$ python3 -q
>>> import numpy as np
>>> np.set_printoptions(precision=2, suppress=True, linewidth=120, floatmode="fixed")
>>> E = np.loadtxt("out14.csv", delimiter=",")
>>> print(E)
[[ 0.00 -1.00  0.00  0.00 -1.00  0.00  0.00 -1.00  0.00]
 [-1.00  0.00  0.00  0.00 -1.00  0.00  0.00 -1.00  0.00]
 [ 0.00  0.00  0.00 -1.00  0.00 -1.00 -1.00  0.00 -1.00]
 [ 0.00  0.00 -1.00  0.00  0.00 -1.00 -1.00  0.00 -1.00]
 [-1.00 -1.00  0.00  0.00  0.00  0.00  0.00 -1.00  0.00]
 [ 0.00  0.00 -1.00 -1.00  0.00  0.00 -1.00  0.00 -1.00]
 [ 0.00  0.00 -1.00 -1.00  0.00 -1.00  0.00  0.00 -1.00]
 [-1.00 -1.00  0.00  0.00 -1.00  0.00  0.00  0.00  0.00]
 [ 0.00  0.00 -1.00 -1.00  0.00 -1.00 -1.00  0.00  0.00]]
>>> evals, V = np.linalg.eigh(E)
>>> print(np.linalg.eigvalsh(E + -2 * np.eye(9)))
[-6.00 -5.00 -1.00 -1.00 -1.00 -1.00 -1.00 -1.00 -1.00]
>>> print(np.round(V @ np.diag(evals) @ V.T, 2) + 0)
[[ 0.00 -1.00  0.00  0.00 -1.00  0.00  0.00 -1.00  0.00]
 [-1.00  0.00  0.00  0.00 -1.00  0.00  0.00 -1.00  0.00]
 [ 0.00  0.00  0.00 -1.00  0.00 -1.00 -1.00  0.00 -1.00]
 [ 0.00  0.00 -1.00  0.00  0.00 -1.00 -1.00  0.00 -1.00]
 [-1.00 -1.00  0.00  0.00  0.00  0.00  0.00 -1.00  0.00]
 [ 0.00  0.00 -1.00 -1.00  0.00  0.00 -1.00  0.00 -1.00]
 [ 0.00  0.00 -1.00 -1.00  0.00 -1.00  0.00  0.00 -1.00]
 [-1.00 -1.00  0.00  0.00 -1.00  0.00  0.00  0.00  0.00]
 [ 0.00  0.00 -1.00 -1.00  0.00 -1.00 -1.00  0.00  0.00]]
>>> print(np.round(V.T @ E @ V, 2) + 0)
[[-4.00  0.00  0.00  0.00  0.00  0.00  0.00  0.00  0.00]
 [ 0.00 -3.00  0.00  0.00  0.00  0.00  0.00  0.00  0.00]
 [ 0.00  0.00  1.00  0.00  0.00  0.00  0.00  0.00  0.00]
 [ 0.00  0.00  0.00  1.00  0.00  0.00  0.00  0.00  0.00]
 [ 0.00  0.00  0.00  0.00  1.00  0.00  0.00  0.00  0.00]
 [ 0.00  0.00  0.00  0.00  0.00  1.00  0.00  0.00  0.00]
 [ 0.00  0.00  0.00  0.00  0.00  0.00  1.00  0.00  0.00]
 [ 0.00  0.00  0.00  0.00  0.00  0.00  0.00  1.00  0.00]
 [ 0.00  0.00  0.00  0.00  0.00  0.00  0.00  0.00  1.00]]
>>> r0 = np.array([5, -4, 0, -4, -4, -5, 1, -3, 4])
>>> M2 = E + np.outer(r0, np.eye(9)[4])
>>> print(np.linalg.matrix_rank(M2 - E))
1
>>> print(round(float(np.linalg.det(M2) / np.linalg.det(E)), 2), round(float(1 + np.linalg.solve(E, r0)[4]), 2))
-1.0 -1.0
>>> print(np.linalg.matrix_rank(np.linalg.inv(M2) - np.linalg.inv(E), tol=1e-8))
1
>>> print(M2)
[[ 0.00 -1.00  0.00  0.00  4.00  0.00  0.00 -1.00  0.00]
 [-1.00  0.00  0.00  0.00 -5.00  0.00  0.00 -1.00  0.00]
 [ 0.00  0.00  0.00 -1.00  0.00 -1.00 -1.00  0.00 -1.00]
 [ 0.00  0.00 -1.00  0.00 -4.00 -1.00 -1.00  0.00 -1.00]
 [-1.00 -1.00  0.00  0.00 -4.00  0.00  0.00 -1.00  0.00]
 [ 0.00  0.00 -1.00 -1.00 -5.00  0.00 -1.00  0.00 -1.00]
 [ 0.00  0.00 -1.00 -1.00  1.00 -1.00  0.00  0.00 -1.00]
 [-1.00 -1.00  0.00  0.00 -4.00  0.00  0.00  0.00  0.00]
 [ 0.00  0.00 -1.00 -1.00  4.00 -1.00 -1.00  0.00  0.00]]
>>> print(np.flatnonzero(np.linalg.matrix_power((E != 0) + (E.T != 0) + np.eye(9), 9)[8]))
[2 3 5 6 8]
>>> print((E != 0).astype(int))
[[0 1 0 0 1 0 0 1 0]
 [1 0 0 0 1 0 0 1 0]
 [0 0 0 1 0 1 1 0 1]
 [0 0 1 0 0 1 1 0 1]
 [1 1 0 0 0 0 0 1 0]
 [0 0 1 1 0 0 1 0 1]
 [0 0 1 1 0 1 0 0 1]
 [1 1 0 0 1 0 0 0 0]
 [0 0 1 1 0 1 1 0 0]]
>>> print([round(float(np.linalg.det(E[:i, :i])), 2) + 0 for i in range(1, 10)])
[0.0, -1.0, 0.0, 1.0, 2.0, 4.0, 6.0, 9.0, 12.0]
>>> print(np.round(np.linalg.eigvalsh(E).min(), 2))
-4.0
>>> evals, V = np.linalg.eigh(E)
>>> x = np.array([-3, 1, 2, -1, 1, 0, -3, 3, 3])
>>> print(x @ E @ x)
38.0
>>> print(np.abs(E).sum(axis=1).max(), np.abs(evals).max())
4.0 4.0
>>> print(np.round(V * np.maximum(evals, 0) @ V.T, 2) + 0)
[[ 0.75 -0.25  0.00  0.00 -0.25  0.00  0.00 -0.25  0.00]
 [-0.25  0.75  0.00  0.00 -0.25  0.00  0.00 -0.25  0.00]
 [ 0.00  0.00  0.80 -0.20  0.00 -0.20 -0.20  0.00 -0.20]
 [ 0.00  0.00 -0.20  0.80  0.00 -0.20 -0.20  0.00 -0.20]
 [-0.25 -0.25  0.00  0.00  0.75  0.00  0.00 -0.25  0.00]
 [ 0.00  0.00 -0.20 -0.20  0.00  0.80 -0.20  0.00 -0.20]
 [ 0.00  0.00 -0.20 -0.20  0.00 -0.20  0.80  0.00 -0.20]
 [-0.25 -0.25  0.00  0.00 -0.25  0.00  0.00  0.75  0.00]
 [ 0.00  0.00 -0.20 -0.20  0.00 -0.20 -0.20  0.00  0.80]]
>>> print(np.round(V * np.abs(evals) @ V.T, 2) + 0)
[[1.50 0.50 0.00 0.00 0.50 0.00 0.00 0.50 0.00]
 [0.50 1.50 0.00 0.00 0.50 0.00 0.00 0.50 0.00]
 [0.00 0.00 1.60 0.60 0.00 0.60 0.60 0.00 0.60]
 [0.00 0.00 0.60 1.60 0.00 0.60 0.60 0.00 0.60]
 [0.50 0.50 0.00 0.00 1.50 0.00 0.00 0.50 0.00]
 [0.00 0.00 0.60 0.60 0.00 1.60 0.60 0.00 0.60]
 [0.00 0.00 0.60 0.60 0.00 0.60 1.60 0.00 0.60]
 [0.50 0.50 0.00 0.00 0.50 0.00 0.00 1.50 0.00]
 [0.00 0.00 0.60 0.60 0.00 0.60 0.60 0.00 1.60]]
>>> m1 = np.load("run14.npy")
>>> print(m1)
[[-0.70 -0.90  0.40  1.90 -0.10  0.60]
 [-0.85  0.82  1.32 -1.00  0.10  0.48]
 [-0.90  0.80  1.30 -1.00  0.10  0.50]
 [ 0.50 -1.40  0.20 -0.70 -0.60 -0.30]]
>>> print(m1.reshape(2, -1))
[[-0.70 -0.90  0.40  1.90 -0.10  0.60 -0.85  0.82  1.32 -1.00  0.10  0.48]
 [-0.90  0.80  1.30 -1.00  0.10  0.50  0.50 -1.40  0.20 -0.70 -0.60 -0.30]]
>>> print(m1.ravel(order="F"))
[-0.70 -0.85 -0.90  0.50 -0.90  0.82  0.80 -1.40  0.40  1.32  1.30  0.20  1.90 -1.00 -1.00 -0.70 -0.10  0.10  0.10
 -0.60  0.60  0.48  0.50 -0.30]
>>> T = m1.reshape(4, 2, -1)
>>> print(T[:, 0])
[[-0.70 -0.90  0.40]
 [-0.85  0.82  1.32]
 [-0.90  0.80  1.30]
 [ 0.50 -1.40  0.20]]
>>> print(np.einsum("ihd,jhd->hij", T, T).shape)
(2, 4, 4)
>>> print(np.swapaxes(T, 1, 2)[2])
[[-0.90 -1.00]
 [ 0.80  0.10]
 [ 1.30  0.50]]
>>> print(T.sum(axis=1))
[[ 1.20 -1.00  1.00]
 [-1.85  0.92  1.80]
 [-1.90  0.90  1.80]
 [-0.20 -2.00 -0.10]]
>>> print(np.argsort(-np.linalg.norm(m1, axis=0).round(6), kind="stable")[:3])
[3 1 2]
>>> x = np.array([2, -1, -3, 0, 3, 2])
>>> h1 = np.maximum(m1 @ x, 0)
>>> print(np.maximum(m1 @ x, 0) - np.maximum(-m1 @ x, 0))
[-0.80 -5.22 -5.20 -0.60]
>>> print(m1.T @ h1)
[0.00 0.00 0.00 0.00 0.00 0.00]
>>> Uu, sigma, vt = np.linalg.svd(m1)
>>> print(np.argmax(sigma[:-1] / (sigma[1:] + 1e-6)) + 1)
3
>>> M2 = Uu[:, :3] @ np.diag(sigma[:3]) @ vt[:3]
>>> print(np.linalg.matrix_rank(m1, rtol=0.05))
3
>>> print(round(float(np.abs(m1 - M2).max()), 2))
0.02
>>> print(M2)
[[-0.70 -0.90  0.40  1.90 -0.10  0.60]
 [-0.87  0.81  1.30 -1.01  0.10  0.49]
 [-0.88  0.81  1.32 -0.99  0.10  0.49]
 [ 0.50 -1.40  0.20 -0.70 -0.60 -0.30]]
>>> print(np.round(np.linalg.norm(m1 - M2) / np.linalg.norm(m1), 2))
0.01
>>> w1 = np.array([[0, -3, 0, -1, 3],
...     [3, -2, 1, 0, 1],
...     [1, -3, 3, 3, 0],
...     [-2, -3, 2, -3, 1],
...     [0, -3, -2, -2, -1],
...     [2, -2, 3, -1, 0]])
>>> beta = np.array([-2, 0, -2, 2, -3])
>>> H = np.maximum(M2 @ w1 + beta, 0)
>>> print((H > 0).mean(axis=0))
[0.50 0.25 0.75 0.75 0.00]
>>> print(H)
[[0.00 0.00 4.10 0.00 0.00]
 [4.73 0.00 1.96 9.12 0.00]
 [4.71 0.00 2.06 9.11 0.00]
 [0.00 5.20 0.00 5.70 0.00]]
>>> print((H > 0).astype(int))
[[0 0 1 0 0]
 [1 0 1 1 0]
 [1 0 1 1 0]
 [0 1 0 1 0]]
>>> Z = np.array([[2, 2, 1], [3, 0, -2], [3, 0, 1], [-3, -1, -3], [-3, -3, 2]])
>>> print(H @ Z)
[[ 12.30   0.00   4.10]
 [-12.00   0.34 -20.66]
 [-11.75   0.31 -20.57]
 [ -1.50  -5.70 -27.50]]
>>> print((H @ Z).round(6).argmax(axis=1))
[0 1 1 0]
>>> K = np.loadtxt("a.csv", delimiter=",")
>>> print(K)
[[-2.42  3.36 -0.25 -0.07 -0.08  0.28 -9.77 -0.33  1.75]
 [ 3.36  0.30  0.50 -1.43  0.18  0.07  8.55  0.57 -0.90]
 [-0.46  0.75  0.37 -1.75  0.00 -0.61  2.24 -0.46  0.75]
 [ 1.62 -1.66 -0.71  2.20 -0.28 -0.01  3.18  0.09 -2.63]
 [ 4.75 -3.42  0.73  2.04  0.19  0.32 -1.26 -1.30  0.54]
 [-0.84  0.30 -0.46 -1.74 -0.03 -0.17 -2.80  0.43 -1.04]
 [ 0.91  3.15 -0.19 -1.48 -0.29  0.53 -1.02  0.85  1.62]
 [-4.63  3.03  0.07  0.41  0.08 -0.09 -0.59 -0.23  2.09]
 [-1.65  2.07  0.25 -0.77 -0.17  0.56 -8.61  0.20  5.28]
 [-1.43 -0.70  0.25 -0.58  0.30  1.02 -1.43 -0.76  3.01]
 [-1.39 -1.11 -0.07  0.51  0.23 -0.45 -0.75 -1.59 -6.44]
 [-3.78 -1.44 -0.20 -1.09  0.09 -0.12 -2.35  0.77 -1.93]
 [ 4.58 -0.15  0.00  0.08 -0.31 -0.51  0.09 -1.59  6.48]
 [-4.24  0.02 -0.15  0.24 -0.37  0.92  0.75  0.23 -2.25]
 [-1.98  2.86 -0.25  0.46  0.76  0.61 -4.51  0.57 -0.73]
 [-0.70  2.40 -0.19 -2.49 -0.25 -0.14  3.26 -1.10 -1.42]
 [-0.11  2.97 -0.16 -1.06 -0.30  0.31 -5.13  0.80 -0.67]
 [ 7.47 -1.12  0.41  2.83  0.13 -0.63  3.01  0.69 -4.52]
 [-6.03 -1.74  0.52 -0.73  0.21  0.42  4.54 -0.17  3.57]
 [ 0.37  1.26 -0.21  0.97 -0.25 -0.17 -6.81 -1.73 -0.97]
 [ 1.03  0.24 -0.49  1.03 -0.28 -0.50  4.38 -0.50 -0.89]
 [-8.86 -0.43  0.30  0.13  0.08  0.02 -5.03 -0.81  1.07]
 [-0.97 -4.03 -0.43  2.41 -0.19  0.16 -3.52 -0.57  1.40]
 [-3.85  1.22  0.03  1.62  0.47  0.76 -2.48 -0.56 -1.13]
 [-0.37 -4.05  0.69 -0.59 -0.43  0.41  1.98  1.35  1.16]
 [-2.99 -1.29 -0.38  0.39  0.02 -0.08  2.29  0.50  0.04]
 [-5.59 -0.38  0.56  1.14 -0.43 -0.97 -7.95  1.68  2.16]
 [ 3.25  1.01  0.37  0.65  0.08  0.49 -3.39 -0.17 -0.28]
 [ 2.32 -1.51  0.04  0.48  0.04  0.56  0.15  0.05 -0.80]
 [ 0.94  2.81 -0.36  1.23  0.19  0.22 15.85  0.73  1.90]
 [-4.76  1.19  0.48 -0.21  0.28 -0.66 -1.73  1.73 -0.06]
 [-0.43  2.69  0.11  0.34  0.23  0.52  4.10  0.96  3.38]]
>>> Xs = (K - K.mean(axis=0)) / K.std(axis=0)
>>> print(Xs.std(axis=0))
[1.00 1.00 1.00 1.00 1.00 1.00 1.00 1.00 1.00]
>>> beta = np.linalg.lstsq(np.delete(Xs, 7, axis=1), Xs[:, 7])[0]
>>> print(round(1 - np.var(Xs[:, 7] - np.delete(Xs, 7, axis=1) @ beta), 2))
0.13
>>> print(beta)
[-0.24  0.23  0.27  0.04 -0.18  0.03  0.24 -0.10]
>>> D = np.linalg.norm(K[:, None] - K[None], axis=-1)
>>> print(D.mean(axis=1).argmax())
29
>>> print(D[:5, :5])
[[ 0.00 19.72 12.65 15.30 13.33]
 [19.72  0.00  7.68  7.33 11.39]
 [12.65  7.68  0.00  6.32  8.54]
 [15.30  7.33  6.32  0.00  6.86]
 [13.33 11.39  8.54  6.86  0.00]]
>>> print((D + 1e9 * np.eye(32)).round(6).argmin(axis=1))
[ 8 20 15 20 28 11  5 30  0  5 13  5  4 25 16  2 14  3 25 16  3 26  9 14 25 13 21 28  3  1 23  2]
>>> print(D.shape)
(32, 32)
>>> z = K[:, 3] > np.median(K[:, 3])
>>> r0 = K[z].mean(axis=0) - K[~z].mean(axis=0)
>>> print(r0)
[ 1.67 -0.46 -0.15  2.02  0.13 -0.10  1.14 -0.19 -1.46]
>>> print(z.astype(int))
[0 0 0 1 1 0 0 1 0 0 1 0 0 0 1 0 0 1 0 1 1 0 1 1 0 1 1 1 1 1 0 1]
>>> r0, r1 = K[27], K[21]
>>> print(round(r0 @ r1, 2))
-12.13
>>> print(round(r0 @ r0, 2))
23.99
>>> p = (r0 @ r1) / (r0 @ r0) * r0
>>> print(round((r1 - p) @ r0, 2))
0.0
>>> print(p)
[-1.64 -0.51 -0.19 -0.33 -0.04 -0.25  1.71  0.09  0.14]
>>> print(r1 - p)
[-7.22  0.08  0.49  0.46  0.12  0.27 -6.74 -0.90  0.93]
>>> print(round(np.linalg.norm(r0 + r1) ** 2 + np.linalg.norm(r0 - r1) ** 2, 2))
259.78
>>> Xs = K - K.mean(axis=0)
>>> Uu, sigma, vt = np.linalg.svd(Xs, full_matrices=False)
>>> print(np.abs(Uu[:, 0]).argmax())
29
>>> print(np.searchsorted(np.cumsum(sigma ** 2) / (sigma ** 2).sum(), 0.9) + 1)
4
>>> print(np.linalg.matrix_rank(Xs))
9
>>> print(round(float((sigma ** 2).sum() ** 2 / (sigma ** 4).sum()), 2))
2.78
>>> print(sigma)
[29.80 18.15 14.42 11.48  6.36  4.95  2.74  2.00  1.19]
>>> print(np.abs(vt[0]).argmax())
6
>>> print(np.round(Xs.mean(axis=0), 2) + 0)
[0.00 0.00 0.00 0.00 0.00 0.00 0.00 0.00 0.00]
>>> print(np.round(sigma ** 2 / (sigma ** 2).sum(), 2) + 0)
[0.54 0.20 0.13 0.08 0.02 0.01 0.00 0.00 0.00]
>>> O, _ = np.linalg.qr(np.array([[0.0, 0.0, 0.3, 0.5, -0.7, 0.9, -0.6],
...     [0.4, 0.3, 0.4, -1.1, 0.1, -1.2, -0.4],
...     [-1.5, 0.7, 1.3, 1.4, 0.9, -1.9, -1.1],
...     [1.3, 0.3, -0.4, 0.7, -0.2, 0.5, -0.6],
...     [0.1, 0.6, -1.8, -0.1, 0.0, -0.4, 2.9],
...     [1.0, 1.2, 0.3, 0.3, 0.4, -1.1, -0.1],
...     [0.4, 0.2, 0.4, -0.1, 0.6, -0.2, 0.0],
...     [0.1, -0.7, -2.1, 1.1, -0.8, 0.9, 0.9],
...     [0.5, -1.8, 1.9, -0.3, -0.2, -0.5, -1.4],
...     [-1.3, -0.9, -0.1, -0.1, -0.7, 0.1, -2.1]]))
>>> arr = O @ O.T
>>> print(arr.round(2) + 0)
[[ 0.79 -0.14 -0.03  0.03 -0.07  0.07 -0.36 -0.08  0.00 -0.04]
 [-0.14  0.62 -0.12 -0.03  0.13  0.29 -0.10 -0.19  0.08  0.22]
 [-0.03 -0.12  0.94 -0.10 -0.02  0.16  0.00  0.00  0.01  0.05]
 [ 0.03 -0.03 -0.10  0.59 -0.23  0.32  0.11  0.24 -0.04 -0.03]
 [-0.07  0.13 -0.02 -0.23  0.69  0.07 -0.17  0.23 -0.08 -0.21]
 [ 0.07  0.29  0.16  0.32  0.07  0.55 -0.02 -0.04 -0.03 -0.14]
 [-0.36 -0.10  0.00  0.11 -0.17 -0.02  0.33 -0.09 -0.03 -0.17]
 [-0.08 -0.19  0.00  0.24  0.23 -0.04 -0.09  0.75  0.07  0.15]
 [ 0.00  0.08  0.01 -0.04 -0.08 -0.03 -0.03  0.07  0.97 -0.07]
 [-0.04  0.22  0.05 -0.03 -0.21 -0.14 -0.17  0.15 -0.07  0.78]]
>>> # symmetric, so the eigenvalues are real
>>> Uu, sigma, vt = np.linalg.svd(arr)
>>> print(sigma.round(2) + 0)
[1.00 1.00 1.00 1.00 1.00 1.00 1.00 0.00 0.00 0.00]
>>> print(np.argmax(sigma[:-1] / (sigma[1:] + 1e-6)) + 1)
7
>>> M2 = Uu[:, :7] @ np.diag(sigma[:7]) @ vt[:7]
>>> print(round(float(np.linalg.norm(arr - M2, 2)), 2), round(float(sigma[7]), 2))
0.0 0.0
>>> print(np.round(np.linalg.norm(arr - M2) / np.linalg.norm(arr), 2))
0.0
>>> print(M2.round(2) + 0)
[[ 0.79 -0.14 -0.03  0.03 -0.07  0.07 -0.36 -0.08  0.00 -0.04]
 [-0.14  0.62 -0.12 -0.03  0.13  0.29 -0.10 -0.19  0.08  0.22]
 [-0.03 -0.12  0.94 -0.10 -0.02  0.16  0.00  0.00  0.01  0.05]
 [ 0.03 -0.03 -0.10  0.59 -0.23  0.32  0.11  0.24 -0.04 -0.03]
 [-0.07  0.13 -0.02 -0.23  0.69  0.07 -0.17  0.23 -0.08 -0.21]
 [ 0.07  0.29  0.16  0.32  0.07  0.55 -0.02 -0.04 -0.03 -0.14]
 [-0.36 -0.10  0.00  0.11 -0.17 -0.02  0.33 -0.09 -0.03 -0.17]
 [-0.08 -0.19  0.00  0.24  0.23 -0.04 -0.09  0.75  0.07  0.15]
 [ 0.00  0.08  0.01 -0.04 -0.08 -0.03 -0.03  0.07  0.97 -0.07]
 [-0.04  0.22  0.05 -0.03 -0.21 -0.14 -0.17  0.15 -0.07  0.78]]
